% ipython --no-banner

In [1]: import numpy as np

In [2]: np.set_printoptions(precision=3, suppress=True, linewidth=140, legacy="1.25")

In [3]: J = np.array([[-2, -2, 1, -2],
   ...:     [-5, -5, -2, -5],
   ...:     [-6, -6, -3, -6],
   ...:     [-1, -1, 2, -1],
   ...:     [-6, -6, -3, -6],
   ...:     [-2, -2, 1, -2],
   ...:     [-5, -5, -2, -5],
   ...:     [-5, -5, -2, -5],
   ...:     [-6, -6, -3, -6],
   ...:     [-3, -3, 0, -3]])

In [4]: basis = J[[4, 9]].astype(float)

In [5]: for _ in range(4):
   ...:     z = np.linalg.norm(J[:, None] - basis, axis=-1).argmin(axis=1)
   ...:     basis = np.array([J[z == j].mean(axis=0) for j in range(2)])
   ...: 

In [6]: z
Out[6]: array([1, 0, 0, 1, 0, 1, 0, 0, 0, 1])

In [7]: np.abs(basis[1] - basis[0]).argmax()
Out[7]: 0

In [8]: basis
Out[8]: 
array([[-5.5, -5.5, -2.5, -5.5],
       [-2. , -2. ,  1. , -2. ]])

In [9]: feats = np.loadtxt("dump.csv", delimiter=",")

In [10]: feats
Out[10]: 
array([[  5.594,  16.675,  18.616,   0.337, -37.124,  -2.049,   0.337, -27.419, -13.022, -29.474],
       [  2.604,   7.466,   8.884,   1.995, -17.423,  -1.763,   1.995, -10.332,  -6.28 , -12.576],
       [  2.342,   6.711,   8.072,   2.054, -15.829,  -1.674,   2.054,  -9.027,  -5.73 , -11.257],
       [  1.445,   4.201,   5.337,   2.096, -10.541,  -1.269,   2.096,  -4.861,  -3.892,  -6.978],
       [  1.046,   3.122,   4.137,   2.015,  -8.259,  -1.03 ,   2.015,  -3.183,  -3.091,  -5.198],
       [  1.022,   3.06 ,   4.067,   2.007,  -8.127,  -1.015,   2.007,  -3.09 ,  -3.045,  -5.098],
       [  0.678,   2.149,   3.032,   1.858,  -6.18 ,  -0.769,   1.858,  -1.761,  -2.354,  -3.632],
       [  0.618,   1.992,   2.852,   1.823,  -5.841,  -0.722,   1.823,  -1.543,  -2.233,  -3.383],
       [  0.522,   1.742,   2.561,   1.759,  -5.296,  -0.644,   1.759,  -1.202,  -2.038,  -2.988],
       [ -0.12 ,  -0.004,   0.294,   0.66 ,  -0.945,   0.058,   0.66 ,   0.549,  -0.415,  -0.259],
       [ -0.099,  -0.078,   0.058,   0.289,  -0.336,   0.083,   0.289,   0.346,  -0.157,  -0.045],
       [ -0.099,  -0.078,   0.057,   0.286,  -0.332,   0.083,   0.286,   0.343,  -0.156,  -0.044],
       [ -0.091,  -0.075,   0.045,   0.252,  -0.288,   0.078,   0.252,   0.311,  -0.136,  -0.034],
       [ -0.02 ,  -0.02 ,   0.001,   0.043,  -0.043,   0.02 ,   0.043,   0.062,  -0.022,  -0.001],
       [ -0.019,  -0.019,   0.001,   0.04 ,  -0.041,   0.019,   0.04 ,   0.059,  -0.02 ,  -0.001],
       [  5.225,   4.485,   3.099,   1.808,   4.991,  -9.804,   1.808,  -1.937,   2.125,   4.139],
       [  8.417,   5.722,   3.905,   5.663,  11.719, -17.713,   5.663,   2.636,   4.512,  11.386],
       [  8.747,   5.797,   3.941,   6.128,  12.561, -18.587,   6.128,   3.281,   4.806,  12.294],
       [  9.621,   5.952,   3.995,   7.418,  14.922, -20.954,   7.418,   5.135,   5.627,  14.839]])

In [11]: left, sigma, Vt = np.linalg.svd(feats)

In [12]: np.argmax(sigma[:-1] / (sigma[1:] + 1e-6)) + 1
Out[12]: 3

In [13]: other = left[:, :3] @ np.diag(sigma[:3]) @ Vt[:3]

In [14]: np.linalg.matrix_rank(feats, rtol=0.05)
Out[14]: 3

In [15]: Ac = J - J.mean(axis=0)

In [16]: left, sigma, Vt = np.linalg.svd(Ac, full_matrices=False)

In [17]: np.abs(left[:, 0]).argmax()
Out[17]: 3

In [18]: cov = feats.T @ feats

In [19]: print(np.round(np.linalg.svd(feats, compute_uv=False) ** 2, 3) + 0)
[6589.455 2391.581   83.752    0.       0.       0.       0.       0.       0.       0.   ]

In [20]: np.allclose(cov, cov.T)
Out[20]: True

In [21]: np.diag(cov)
Out[21]: array([ 316.163,  549.109,  633.087,  159.245, 2821.949, 1209.788,  159.245, 1038.745,  370.372, 1807.085])

In [22]: round(np.trace(cov), 3), round(float((feats ** 2).sum()), 3)
Out[22]: (9064.788, 9064.788)

In [23]: other = feats / np.linalg.norm(feats, axis=1, keepdims=True)

In [24]: cov = other @ other.T

In [25]: np.linalg.norm(other, axis=1)
Out[25]: array([1., 1., 1., 1., 1., 1., 1., 1., 1., 1., 1., 1., 1., 1., 1., 1., 1., 1., 1.])

In [26]: rng = np.random.default_rng(10541)

In [27]: other = feats + rng.integers(-2, 3, (19, 3)) @ rng.integers(-2, 3, (3, 10))

In [28]: other
Out[28]: 
array([[  8.594,  15.675,  17.616,  -0.663, -35.124,  -3.049,   0.337, -26.419, -11.022, -29.474],
       [ -2.396,   9.466,   8.884,   4.995, -22.423,   1.237,   4.995, -11.332, -11.28 , -11.576],
       [  1.342,   7.711,  12.072,  -0.946, -12.829,  -4.674,  -5.946, -11.027,  -2.73 , -13.257],
       [  0.445,   2.201,   3.337,   5.096, -13.541,   1.731,   9.096,  -3.861,  -6.892,  -5.978],
       [  4.046,  -1.878,   2.137,   3.015,  -7.259,  -0.03 ,   8.015,  -1.183,  -2.091,  -5.198],
       [  6.022,   0.06 ,   2.067,   1.007,  -5.127,  -2.015,   4.007,  -1.09 ,  -0.045,  -5.098],
       [  2.678,   3.149,   1.032,   1.858,  -6.18 ,  -0.769,   2.858,  -0.761,  -2.354,  -2.632],
       [  8.618,  -4.008,   2.852,  -2.177,   2.159,  -4.722,  -0.177,   0.457,   5.767,  -5.383],
       [  2.522,   2.742,   0.561,   1.759,  -5.296,  -0.644,   2.759,  -0.202,  -2.038,  -1.988],
       [ -5.12 ,   1.996,   0.294,   3.66 ,  -5.945,   3.058,   3.66 ,  -0.451,  -5.415,   0.741],
       [  2.901,  -7.078,   1.058,  -0.711,   3.664,  -0.917,   2.289,   1.346,   3.843,  -2.045],
       [ -0.099,   5.922,  -1.943,   0.286,  -2.332,   0.083,  -1.714,   0.343,  -2.156,   1.956],
       [ -4.091,   0.925,   3.045,   0.252,  -1.288,   0.078,  -2.748,  -1.689,  -1.136,  -1.034],
       [ -8.02 ,   5.98 ,   0.001,   4.043,  -8.043,   4.02 ,   2.043,  -1.938,  -8.022,   1.999],
       [ -3.019,   2.981,  -1.999,   3.04 ,  -5.041,   3.019,   4.04 ,   0.059,  -5.02 ,   1.999],
       [ -1.775,  11.485,   3.099,   4.808,  -2.009,  -6.804,   1.808,  -3.937,  -4.875,   6.139],
       [  8.417,   3.722,  -0.095,   9.663,   7.719, -13.713,  15.663,   4.636,   0.512,  13.386],
       [ 12.747,  -0.203,   4.941,   4.128,  17.561, -20.587,   6.128,   4.281,   9.806,  10.294],
       [ 11.621,  -0.048,   1.995,   9.418,  14.922, -18.954,  15.418,   7.135,   5.627,  14.839]])

In [29]: np.abs(other - feats).sum(axis=1)
Out[29]: array([12., 28., 30., 26., 22., 22.,  8., 44.,  8., 28., 26., 16., 16., 44., 30., 38., 36., 28., 24.])

In [30]: np.round(np.linalg.svd(other - feats, compute_uv=False), 3) + 0
Out[30]: array([37.86 , 24.492, 10.139,  0.   ,  0.   ,  0.   ,  0.   ,  0.   ,  0.   ,  0.   ])

In [31]: K = np.loadtxt("block15.csv", delimiter=",")

In [32]: K
Out[32]: 
array([[0., 0., 0., 0.],
       [0., 0., 3., 0.],
       [3., 0., 0., 0.],
       [0., 0., 0., 0.]])

In [33]: round(np.linalg.det(K), 3)
Out[33]: 0.0

In [34]: print(K @ K)
[[0. 0. 0. 0.]
 [9. 0. 0. 0.]
 [0. 0. 0. 0.]
 [0. 0. 0. 0.]]

In [35]: rk = np.linalg.matrix_rank(K)

In [36]: rk
Out[36]: 2

In [37]: N = np.linalg.svd(K)[2][rk:].T

In [38]: K @ N
Out[38]: 
array([[0., 0.],
       [0., 0.],
       [0., 0.],
       [0., 0.]])

In [39]: np.linalg.matrix_rank(K.T @ K), np.linalg.matrix_rank(K @ K.T)
Out[39]: (2, 2)

In [40]: print([int(np.linalg.matrix_rank(K[:, :j + 1])) for j in range(4)])
[1, 1, 2, 2]

In [41]: N.shape
Out[41]: (4, 2)

In [42]: np.allclose(K @ N, 0)
Out[42]: True

In [43]: [int(np.linalg.matrix_rank(K[:i])) for i in range(1, len(K) + 1)]
Out[43]: [0, 1, 2, 2]

In [44]: print(np.abs(np.diag(np.linalg.qr(K)[1])) > 1e-9)
[ True False False False]

In [45]: np.linalg.lstsq(K[:-1].T, K[-1])[2]
Out[45]: 2

In [46]: cov = K.T @ K

In [47]: print(np.linalg.matrix_rank(cov))
2

In [48]: np.linalg.svd(K, compute_uv=False) ** 2
Out[48]: array([9., 9., 0., 0.])

In [49]: np.linalg.eigvalsh(cov)[::-1]
Out[49]: array([9., 9., 0., 0.])

In [50]: hat = np.triu(np.array([[-2, 5, -2, -6], [-9, -1, 9, 9], [-9, 9, -7, -8], [6, 1, -9, 8]]), 1) + np.eye(4)

In [51]: other = hat @ K @ np.linalg.inv(hat)

In [52]: np.round(np.poly(other), 3) + 0
Out[52]: array([1., 0., 0., 0., 0.])

In [53]: print(np.linalg.matrix_rank(other))
2

In [54]: other
Out[54]: 
array([[   -6.,    30.,  -267., -2442.],
       [   27.,  -135.,  1272., 11553.],
       [    3.,   -15.,   141.,  1281.],
       [    0.,     0.,     0.,     0.]])

In [55]: print(hat @ K - K @ hat)
[[ -6.   0.  15.   0.]
 [ 27.   0.   0.  24.]
 [  0. -15.   6.  18.]
 [  0.   0.   0.   0.]]

In [56]: print(np.trace(other), np.trace(K))
0.0 0.0
